In [1]: import numpy as np

In [2]: np.set_printoptions(precision=2, suppress=True, linewidth=200)

In [3]: A = np.load("sample9.npy")

In [4]: print(A)
[[-4 -5 -4 -5]
 [-3 -3 -3 -3]
 [-4 -5 -4 -5]
 [-3 -3 -3 -3]]

In [5]: print(np.kron(np.eye(2, dtype=int), A))
[[-4 -5 -4 -5  0  0  0  0]
 [-3 -3 -3 -3  0  0  0  0]
 [-4 -5 -4 -5  0  0  0  0]
 [-3 -3 -3 -3  0  0  0  0]
 [ 0  0  0  0 -4 -5 -4 -5]
 [ 0  0  0  0 -3 -3 -3 -3]
 [ 0  0  0  0 -4 -5 -4 -5]
 [ 0  0  0  0 -3 -3 -3 -3]]

In [6]: print(np.round(np.linalg.det(A[::-1]), 2))
0.0

In [7]: print(np.abs(np.diag(np.linalg.qr(A)[1])) > 1e-9)
[ True  True False False]

In [8]: print(np.round(np.trace(np.linalg.pinv(A) @ A), 2))
2.0

In [9]: data = np.load("block5.npy")

In [10]: print(data)
[[-2 -2 -1  1 -1 -2 -1  1  1  1  2]
 [-2  1 -2  2  1  0  0  2  2  2  1]
 [ 1  1 -2  1  2 -1  0  2 -1  2 -2]
 [ 1 -1  2 -1  2 -1  2 -2  1  1 -1]
 [ 1  0  2  2 -1 -2 -1  1 -1  0  2]
 [ 2 -1  2  0 -1 -1  1  0  0 -2 -2]
 [-1  1  0  2  0  1 -2 -2 -2  2 -1]
 [ 2  0 -1  1  1  0 -1  2  1 -2 -1]
 [ 1 -2  2 -2 -1  0  1  0  0  2  0]
 [ 2 -1 -2 -1  0  0 -1 -1  1 -2 -2]
 [ 2 -4  3 -3 -3 -2 -1 -3 -3 -3  0]]

In [11]: print(np.linalg.lstsq(data[:-1].T, data[-1])[2])
10

In [12]: rng = np.random.default_rng(35)

In [13]: lab = rng.permutation(11)

In [14]: print(lab)
[ 7  9  1  4  3 10  6  2  5  0  8]

In [15]: other = data[lab][:, lab]

In [16]: print(np.trace(other))
-8

In [17]: print(other)
[[ 2 -2  0  1  1 -1 -1 -1  0  2  1]
 [-1 -2 -1  0 -1 -2 -1 -2  0  2  1]
 [ 2  2  1  1  2  1  0 -2  0 -2  2]
 [ 1  0  0 -1  2  2 -1  2 -2  1 -1]
 [-2  1 -1  2 -1 -1  2  2 -1  1  1]
 [-3 -3 -4 -3 -3  0 -1  3 -2  2 -3]
 [-2  2  1  0  2 -1 -2  0  1 -1 -2]
 [ 2  2  1  2  1 -2  0 -2 -1  1 -1]
 [ 0 -2 -1 -1  0 -2  1  2 -1  2  0]
 [ 1  1 -2 -1  1  2 -1 -1 -2 -2  1]
 [ 0  2 -2 -1 -2  0  1  2  0  1  0]]

In [18]: W0 = np.loadtxt("w.csv", delimiter=",")

In [19]: print(W0)
[[ 22.   2.   0.   5.   6.   8.   2.   1.   3.   8.]
 [  8.  -5.   8.   1.   1.   7.   5.   1.   5.   3.]
 [  1.   7.  -3.   3.   1.   1.   6.   2.   7.   9.]
 [  4.   6.   9.  31.   1.   6.   0.   7.   8.   8.]
 [  4.   1.   3.   9. -18.   9.   2.   1.   7.   1.]
 [  9.   8.   7.   1.   7.  -4.   4.   4.   1.   9.]
 [  2.   4.   8.   4.   8.   7.   1.   2.   6.   1.]
 [  5.   1.   7.   7.   7.   2.   7.  28.   4.   8.]
 [  1.   9.   4.   9.   7.   6.   3.   2.   7.   9.]
 [  5.   3.   1.   7.   9.   0.   5.   9.   5. -19.]]

In [20]: O, V = np.linalg.qr(W0[:, :7])[0], np.linalg.qr(W0[:, 7:])[0]

In [21]: sigma = np.linalg.svd(O.T @ V, compute_uv=False)

In [22]: print(np.degrees(np.arccos(sigma.clip(0, 1))))
[ 3.88 39.24 66.14]

In [23]: print(round(float(np.linalg.norm(O @ O.T - V @ V.T, 2)), 2))
1.0

In [24]: print(sigma)
[1.   0.77 0.4 ]

In [25]: print((sigma > 0.9).sum())
1

In [26]: f = np.array([2, 2, 1, 3, 1, -2, -2, -1, -2, 3])

In [27]: other = W0 + np.outer(f, np.eye(10)[2])

In [28]: print(np.round(np.linalg.det(other) / np.linalg.det(W0), 2), np.round(1 + np.linalg.solve(W0, f)[2], 2))
0.79 0.79

In [29]: print(np.linalg.matrix_rank(other - W0))
1

In [30]: print(np.linalg.matrix_rank(np.linalg.inv(other) - np.linalg.inv(W0), tol=1e-8))
1

In [31]: t = np.radians(90)

In [32]: Rm = np.eye(10)

In [33]: Rm[2, 2] = Rm[1, 1] = np.cos(t)

In [34]: Rm[2, 1], Rm[1, 2] = -np.sin(t), np.sin(t)

In [35]: print(Rm.round(2) + 0)
[[ 1.  0.  0.  0.  0.  0.  0.  0.  0.  0.]
 [ 0.  0.  1.  0.  0.  0.  0.  0.  0.  0.]
 [ 0. -1.  0.  0.  0.  0.  0.  0.  0.  0.]
 [ 0.  0.  0.  1.  0.  0.  0.  0.  0.  0.]
 [ 0.  0.  0.  0.  1.  0.  0.  0.  0.  0.]
 [ 0.  0.  0.  0.  0.  1.  0.  0.  0.  0.]
 [ 0.  0.  0.  0.  0.  0.  1.  0.  0.  0.]
 [ 0.  0.  0.  0.  0.  0.  0.  1.  0.  0.]
 [ 0.  0.  0.  0.  0.  0.  0.  0.  1.  0.]
 [ 0.  0.  0.  0.  0.  0.  0.  0.  0.  1.]]

In [36]: other = W0 @ Rm.T

In [37]: print(np.allclose(W0 @ W0.T, other @ other.T))
True

In [38]: print(other.round(2) + 0)
[[ 22.   0.  -2.   5.   6.   8.   2.   1.   3.   8.]
 [  8.   8.   5.   1.   1.   7.   5.   1.   5.   3.]
 [  1.  -3.  -7.   3.   1.   1.   6.   2.   7.   9.]
 [  4.   9.  -6.  31.   1.   6.   0.   7.   8.   8.]
 [  4.   3.  -1.   9. -18.   9.   2.   1.   7.   1.]
 [  9.   7.  -8.   1.   7.  -4.   4.   4.   1.   9.]
 [  2.   8.  -4.   4.   8.   7.   1.   2.   6.   1.]
 [  5.   7.  -1.   7.   7.   2.   7.  28.   4.   8.]
 [  1.   4.  -9.   9.   7.   6.   3.   2.   7.   9.]
 [  5.   1.  -3.   7.   9.   0.   5.   9.   5. -19.]]

In [39]: x = np.array([-2, 0, -2, 1, 5, 1, -4, 2, -1, -3])

In [40]: a = np.maximum(W0 @ x, 0)

In [41]: print(a)
[ 0.  0.  0.  0.  0.  0. 22. 20.  0. 90.]

In [42]: print(W0 * (a > 1e-9)[:, None])
[[  0.   0.   0.   0.   0.   0.   0.   0.   0.   0.]
 [  0.  -0.   0.   0.   0.   0.   0.   0.   0.   0.]
 [  0.   0.  -0.   0.   0.   0.   0.   0.   0.   0.]
 [  0.   0.   0.   0.   0.   0.   0.   0.   0.   0.]
 [  0.   0.   0.   0.  -0.   0.   0.   0.   0.   0.]
 [  0.   0.   0.   0.   0.  -0.   0.   0.   0.   0.]
 [  2.   4.   8.   4.   8.   7.   1.   2.   6.   1.]
 [  5.   1.   7.   7.   7.   2.   7.  28.   4.   8.]
 [  0.   0.   0.   0.   0.   0.   0.   0.   0.   0.]
 [  5.   3.   1.   7.   9.   0.   5.   9.   5. -19.]]

In [43]: print(np.maximum(W0 @ (3 * x), 0))
[  0.   0.   0.   0.   0.   0.  66.  60.   0. 270.]

In [44]: print(np.flatnonzero(a > 1e-9))
[6 7 9]

In [45]: W1 = np.array([[1, 0],
    ...:     [0, 0],
    ...:     [1, 2],
    ...:     [0, 1],
    ...:     [0, 0],
    ...:     [1, 2],
    ...:     [2, 2],
    ...:     [0, 0],
    ...:     [1, 1],
    ...:     [2, 2]])

In [46]: beta = np.array([-2, 1])

In [47]: hid = np.maximum(W0 @ W1 + beta, 0)

In [48]: print((hid > 0).astype(int))
[[1 1]
 [1 1]
 [1 1]
 [1 1]
 [1 1]
 [1 1]
 [1 1]
 [1 1]
 [1 1]
 [0 0]]

In [49]: Z = np.array([[-1, -2, 0], [1, -2, 2]])

In [50]: print((hid @ Z).round(6).argmax(axis=1))
[2 2 2 2 2 2 2 2 2 0]

In [51]: print(W1 @ Z)
[[-1 -2  0]
 [ 0  0  0]
 [ 1 -6  4]
 [ 1 -2  2]
 [ 0  0  0]
 [ 1 -6  4]
 [ 0 -8  4]
 [ 0  0  0]
 [ 0 -4  2]
 [ 0 -8  4]]

In [52]: print(hid @ Z)
[[  -6. -192.   90.]
 [  11. -190.  106.]
 [   3. -142.   74.]
 [  45. -254.  172.]
 [  20. -148.   94.]
 [  -2. -144.   70.]
 [  20. -140.   90.]
 [  14. -212.  120.]
 [  21. -202.  122.]
 [   0.    0.    0.]]

In [53]: feats = np.load("a.npy")

In [54]: print(feats)
[[225 236 151 184 222 237]
 [236 323 163 199 239 215]
 [151 163 189  74 159 189]
 [184 199  74 248 172 175]
 [222 239 159 172 255 243]
 [237 215 189 175 243 303]]

In [55]: Lm = np.linalg.cholesky(feats)

In [56]: print(np.diag(Lm) ** 2)
[225.    75.46  87.38  68.61  34.1   24.5 ]

In [57]: print(Lm @ Lm.T)
[[225. 236. 151. 184. 222. 237.]
 [236. 323. 163. 199. 239. 215.]
 [151. 163. 189.  74. 159. 189.]
 [184. 199.  74. 248. 172. 175.]
 [222. 239. 159. 172. 255. 243.]
 [237. 215. 189. 175. 243. 303.]]

In [58]: f = np.array([-2, 2, -1, -1, -1, 0])

In [59]: other = feats + np.outer(f, np.eye(6)[0])

In [60]: print(other)
[[223. 236. 151. 184. 222. 237.]
 [238. 323. 163. 199. 239. 215.]
 [150. 163. 189.  74. 159. 189.]
 [183. 199.  74. 248. 172. 175.]
 [221. 239. 159. 172. 255. 243.]
 [237. 215. 189. 175. 243. 303.]]

In [61]: print(np.linalg.matrix_rank(other - feats))
1

In [62]: print(np.round(np.linalg.det(other) / np.linalg.det(feats), 2), round(float(1 + np.linalg.solve(feats, f)[0]), 2))
0.75 0.75

In [63]: print(np.linalg.matrix_rank(np.linalg.inv(other) - np.linalg.inv(feats), tol=1e-8))
1
